$ ipython --no-banner

In [1]: import numpy as np

In [2]: from numpy import linalg as LA

In [3]: np.set_printoptions(precision=2, suppress=True, linewidth=160, sign=" ")

In [4]: rnd = lambda a: np.round(a, 2) + 0

In [5]: Y = np.array([[-3, 0], [3, 0]])

In [6]: Z = np.array([[1, 1, 5], [-1, -3, 1], [2, -2, 4]])

In [7]: m1 = np.kron(Y, Z)

In [8]: m1
Out[8]: 
array([[ -3,  -3, -15,   0,   0,   0],
       [  3,   9,  -3,   0,   0,   0],
       [ -6,   6, -12,   0,   0,   0],
       [  3,   3,  15,   0,   0,   0],
       [ -3,  -9,   3,   0,   0,   0],
       [  6,  -6,  12,   0,   0,   0]])

In [9]: # columns 3 and 4 are equal

In [10]: U, sv, VT = LA.svd(m1)

In [11]: evecs = VT[:(sv > 1e-8).sum()]

In [12]: rng = np.random.default_rng(841)

In [13]: x = m1[5] + -3 * m1[4] + rng.integers(2) * np.eye(6)[1]

In [14]: x
Out[14]: array([ 15.,  22.,   3.,   0.,   0.,   0.])

In [15]: LA.matrix_rank(np.vstack([m1, x]))
Out[15]: np.int64(3)

In [16]: rnd(evecs.T @ evecs)
Out[16]: 
array([[ 1.,  0.,  0.,  0.,  0.,  0.],
       [ 0.,  1.,  0.,  0.,  0.,  0.],
       [ 0.,  0.,  1.,  0.,  0.,  0.],
       [ 0.,  0.,  0.,  0.,  0.,  0.],
       [ 0.,  0.,  0.,  0.,  0.,  0.],
       [ 0.,  0.,  0.,  0.,  0.,  0.]])

In [17]: np.allclose(evecs.T @ evecs @ x, x)
Out[17]: True

In [18]: rnd(LA.norm(x - evecs.T @ evecs @ x))
Out[18]: np.float64(0.0)

In [19]: U, sv, VT = LA.svd(m1)

In [20]: rnd(sv)
Out[20]: array([ 28.98,  15.45,   6.14,   0.  ,   0.  ,   0.  ])

In [21]: Y = U[:, :3] @ np.diag(sv[:3]) @ VT[:3]

In [22]: rnd(np.abs(m1 - Y).max())
Out[22]: np.float64(0.0)

In [23]: rnd(LA.norm(m1 - Y) / LA.norm(m1))
Out[23]: np.float64(0.0)

In [24]: LA.matrix_rank(m1, rtol=0.05)
Out[24]: np.int64(3)

In [25]: rnd(Y)
Out[25]: 
array([[ -3.,  -3., -15.,   0.,   0.,   0.],
       [  3.,   9.,  -3.,   0.,   0.,   0.],
       [ -6.,   6., -12.,   0.,   0.,   0.],
       [  3.,   3.,  15.,   0.,   0.,   0.],
       [ -3.,  -9.,   3.,   0.,   0.,   0.],
       [  6.,  -6.,  12.,   0.,   0.,   0.]])

In [26]: LA.matrix_rank(Y)
Out[26]: np.int64(3)

In [27]: [round(float(x), 2) for x in LA.svd(Y, compute_uv=False)[:3]]
Out[27]: [28.98, 15.45, 6.14]

In [28]: np.argsort(-LA.norm(Y, axis=0).round(6), kind="stable")[:3]
Out[28]: array([ 2,  1,  0])

In [29]: W0 = np.load("layer10.npy")

In [30]: W0
Out[30]: 
array([[ 2,  5,  4,  2,  1,  2],
       [ 5,  0,  0,  4,  2,  2],
       [ 4,  0,  4,  3,  2,  3],
       [ 2,  4,  3,  6,  3,  2],
       [ 1,  2,  2,  3,  0,  4],
       [ 2,  2,  3,  2,  4,  0]])

In [31]: [round(float(LA.det(W0[:i, :i])), 2) + 0 for i in range(1, 7)]
Out[31]: [2.0, -25.0, -100.0, -407.0, 636.0, 2103.0]

In [32]: Y = np.array([[3, 0, 2], [4, 0, 2], [5, 4, 3], [0, 0, 4], [0, 5, 5], [2, 0, 1]])

In [33]: np.einsum("ik,kj->ji", W0, Y)
Out[33]: 
array([[ 50,  19,  38,  41,  29,  29],
       [ 21,  10,  26,  27,   8,  32],
       [ 41,  38,  45,  62,  28,  45]])

In [34]: LA.matrix_rank(np.vstack([W0, Y.T]))
Out[34]: np.int64(6)

In [35]: np.einsum("ij,ij->i", W0, W0)
Out[35]: array([ 54,  49,  54,  78,  34,  37])

In [36]: z = rng.permutation(6)

In [37]: z
Out[37]: array([ 4,  5,  3,  1,  2,  0])

In [38]: Y = W0[z][:, z]

In [39]: rnd(np.sort(np.abs(LA.eigvals(Y))))
Out[39]: array([  0.81,   2.1 ,   3.38,   4.21,   5.6 ,  15.51])

In [40]: rnd(LA.det(Y)), rnd(LA.det(W0[z]))
Out[40]: (np.float64(2103.0), np.float64(-2103.0))

In [41]: Y
Out[41]: 
array([[ 0,  4,  3,  2,  2,  1],
       [ 4,  0,  2,  2,  3,  2],
       [ 3,  2,  6,  4,  3,  2],
       [ 2,  2,  4,  0,  0,  5],
       [ 2,  3,  3,  0,  4,  4],
       [ 1,  2,  2,  5,  4,  2]])
